$ python -q
>>> import numpy as np
>>> import numpy.linalg as la
>>> np.set_printoptions(precision=3, suppress=True, linewidth=160, sign=" ")
>>> W0 = np.load("w.npy")
>>> print(W0)
[[ 0.444  0.222  0.     0.333]
 [ 0.333  0.167  0.333  0.167]
 [ 0.222  0.     0.444  0.333]
 [ 0.143  0.286  0.286  0.286]]
>>> x = np.array([0, 0, 0, 0])
>>> y = W0 @ x
>>> print(y)
[ 0.  0.  0.  0.]
>>> print(np.round(la.solve(W0, y + W0[:, 1]), 3) + 0)
[ 0.  1.  0.  0.]
>>> print(la.solve(W0.T, W0[1]))
[ 0.  1.  0.  0.]
>>> print(la.solve(W0, W0[:, 3]))
[ 0.  0.  0.  1.]
>>> print(la.solve(W0, -1 * y))
[-0. -0. -0.  0.]
>>> u = np.array([0, -1, 2, -1])
>>> M2 = W0 + np.outer(u, np.eye(4)[3])
>>> print(M2)
[[ 0.444  0.222  0.     0.333]
 [ 0.333  0.167  0.333 -0.833]
 [ 0.222  0.     0.444  2.333]
 [ 0.143  0.286  0.286 -0.714]]
>>> print(la.matrix_rank(la.inv(M2) - la.inv(W0), tol=1e-8))
1
>>> print(la.matrix_rank(M2 - W0))
1
>>> O, Rm = la.qr(W0)
>>> print(np.abs(np.diag(Rm)))
[ 0.615  0.241  0.472  0.185]
>>> print(round(abs(Rm[0, 0]), 3), round(la.norm(W0[:, 0]), 3))
0.615 0.615
>>> print(np.round(O.T @ O, 3) + 0)
[[ 1.  0.  0.  0.]
 [ 0.  1.  0.  0.]
 [ 0.  0.  1.  0.]
 [ 0.  0.  0.  1.]]
>>> print(np.round(O @ Rm, 3) + 0)
[[ 0.444  0.222  0.     0.333]
 [ 0.333  0.167  0.333  0.167]
 [ 0.222  0.     0.444  0.333]
 [ 0.143  0.286  0.286  0.286]]
>>> X = np.loadtxt("a.csv", delimiter=",")
>>> print(X)
[[ -8.643 -14.22   17.391]
 [ -4.254  -3.134   5.946]
 [ -3.897  -4.243   8.325]
 [  1.167   8.529  -9.69 ]
 [  1.059   8.509 -10.946]
 [ -1.25    7.283  -9.644]
 [ -0.473   8.179 -10.2  ]
 [ -3.359   6.879  -9.349]
 [ -7.689 -13.901  18.1  ]
 [ -3.125  -2.535   8.446]]
>>> U, sv, VT = la.svd(X, full_matrices=False)
>>> print(np.allclose(U * sv @ VT, X))
True
>>> print(np.cumsum(sv ** 2) / np.sum(sv ** 2))
[ 0.95   0.994  1.   ]
>>> print(sv / sv[0])
[ 1.     0.215  0.082]
>>> print(round(np.sqrt((sv ** 2).sum()), 3), np.round(la.norm(X), 3))
47.315 47.315
>>> print(np.round(U.T @ U, 3) + 0)
[[ 1.  0.  0.]
 [ 0.  1.  0.]
 [ 0.  0.  1.]]
>>> print(np.round(VT @ VT.T, 3) + 0)
[[ 1.  0.  0.]
 [ 0.  1.  0.]
 [ 0.  0.  1.]]
